$ python -q
>>> import numpy as np
>>> import numpy.linalg as la
>>> np.set_printoptions(precision=2, suppress=True, linewidth=200, legacy="1.25")
>>> def rd(a):
...     return np.round(a, 2) + 0
... 
>>> A = np.load("run4.npy")
>>> A
array([[ 0.37, -0.89, -1.11],
       [ 3.49,  2.73,  0.49],
       [ 1.12, -1.31, -1.92],
       [ 2.9 , -2.99, -4.62],
       [ 2.11,  3.5 ,  2.08],
       [ 1.59, -3.61, -4.41],
       [ 5.25, -3.7 , -6.71],
       [ 3.91,  1.8 , -0.6 ],
       [ 3.8 , -1.53, -3.69],
       [ 2.76, -6.31, -7.69],
       [ 4.29,  0.91, -1.72],
       [ 0.02,  0.01, -0.02],
       [ 3.18,  2.19,  0.25],
       [ 2.3 , -3.98, -5.22],
       [ 2.68, -0.24, -1.82],
       [ 2.13, -1.2 , -2.37],
       [ 1.7 , -0.27, -1.3 ],
       [ 4.1 , -1.  , -3.42],
       [ 3.78, -6.19, -8.2 ],
       [ 2.23,  2.12,  0.72]])
>>> dist = la.norm(A[:, None] - A[None], axis=-1)
>>> la.matrix_rank(dist ** 2)
5
>>> dist[10].round(6).argsort(kind="stable")[:4]
array([10,  7, 14, 17])
>>> rd(dist[:5, :5])
array([[0.  , 5.04, 1.18, 4.81, 5.7 ],
       [5.04, 0.  , 5.27, 7.69, 2.24],
       [1.18, 5.27, 0.  , 3.64, 6.33],
       [4.81, 7.69, 3.64, 0.  , 9.36],
       [5.7 , 2.24, 6.33, 9.36, 0.  ]])
>>> dist.mean(axis=1).argmax()
18
>>> np.unravel_index(dist.round(6).argmax(), dist.shape)
(4, 18)
>>> np.flatnonzero(dist[10] < dist.mean() / 2)
array([ 7, 10, 14])
>>> rng = np.random.default_rng(910)
>>> ang = np.sort(rng.uniform(-2, 2, 13))
>>> M = np.c_[ang, ang ** 2, ang ** 3] @ np.array([[2, 1, 1], [1, 3, 3], [3, 0, 1]])
>>> rd(M)
array([[-19.27,   8.42,   2.09],
       [-10.27,   5.  ,   1.83],
       [ -8.8 ,   4.36,   1.71],
       [ -3.65,   1.8 ,   0.92],
       [ -3.22,   1.56,   0.81],
       [  0.17,   0.1 ,   0.1 ],
       [  0.28,   0.18,   0.18],
       [  0.86,   0.64,   0.67],
       [  1.94,   1.48,   1.65],
       [  2.94,   2.19,   2.53],
       [  4.01,   2.86,   3.42],
       [ 10.93,   6.39,   8.6 ],
       [ 12.42,   7.04,   9.63]])
>>> W = np.array([[-1, 8, -1, -8, -5, -6],
...     [-8, -2, 7, -4, -4, -1],
...     [5, 4, 3, -2, 7, 5]])
>>> beta = np.array([2, -3, 5, 3, -1, 1])
>>> hid = np.maximum(M @ W + beta, 0)
>>> la.matrix_rank(hid)
6
>>> (hid > 0).astype(int)
array([[0, 0, 1, 1, 1, 1],
       [0, 0, 1, 1, 1, 1],
       [0, 0, 1, 1, 1, 1],
       [0, 0, 1, 1, 1, 1],
       [0, 0, 1, 1, 1, 1],
       [1, 0, 1, 1, 0, 1],
       [1, 0, 1, 0, 0, 1],
       [0, 1, 1, 0, 0, 0],
       [0, 1, 1, 0, 0, 0],
       [0, 1, 1, 0, 0, 0],
       [0, 1, 1, 0, 0, 0],
       [0, 1, 1, 0, 0, 0],
       [0, 1, 1, 0, 0, 0]])
>>> W2 = np.array([[-2, 9], [-3, 1], [0, 3], [-9, -1], [7, -5], [-3, 9]])
>>> W @ W2
array([[ 33, -25],
       [ 33, -38],
       [ 30,  70]])
>>> (hid @ W2).round(6).argmax(axis=1)
array([1, 1, 1, 1, 1, 1, 1, 1, 1, 1, 1, 1, 1])
>>> dist = la.norm(M[:, None] - M[None], axis=-1)
>>> rd(la.norm(M - M.mean(axis=0), axis=1))
array([19.1 ,  9.57,  8.03,  3.54,  3.39,  4.17,  4.09,  3.69,  3.47,  3.98,  4.98, 13.63, 15.52])
>>> dist.shape
(13, 13)
>>> la.matrix_rank(dist ** 2)
5
>>> Ac = M - M.mean(axis=0)
>>> vecs = la.svd(Ac)[2][:2]
>>> M2 = Ac - Ac @ vecs.T @ vecs
>>> rd((Ac @ vecs.T).std(axis=0))
array([8.4 , 3.46])
>>> la.norm(M2, axis=1).round(6).argmax()
3
>>> rd(la.norm(M2) / la.norm(Ac))
0.01
>>> u = np.array([3, 1, 1, 7])
>>> r1 = np.array([2, 3, 3, 1])
>>> mat = np.outer(u, r1)
>>> mat
array([[ 6,  9,  9,  3],
       [ 2,  3,  3,  1],
       [ 2,  3,  3,  1],
       [14, 21, 21,  7]])
>>> # columns 1 and 2 are equal
>>> z = rng.permutation(4)
>>> z
array([3, 2, 0, 1])
>>> M2 = mat[z][:, z]
>>> rd(la.det(M2)), rd(la.det(mat[z]))
(0.0, 0.0)
>>> np.trace(M2)
19
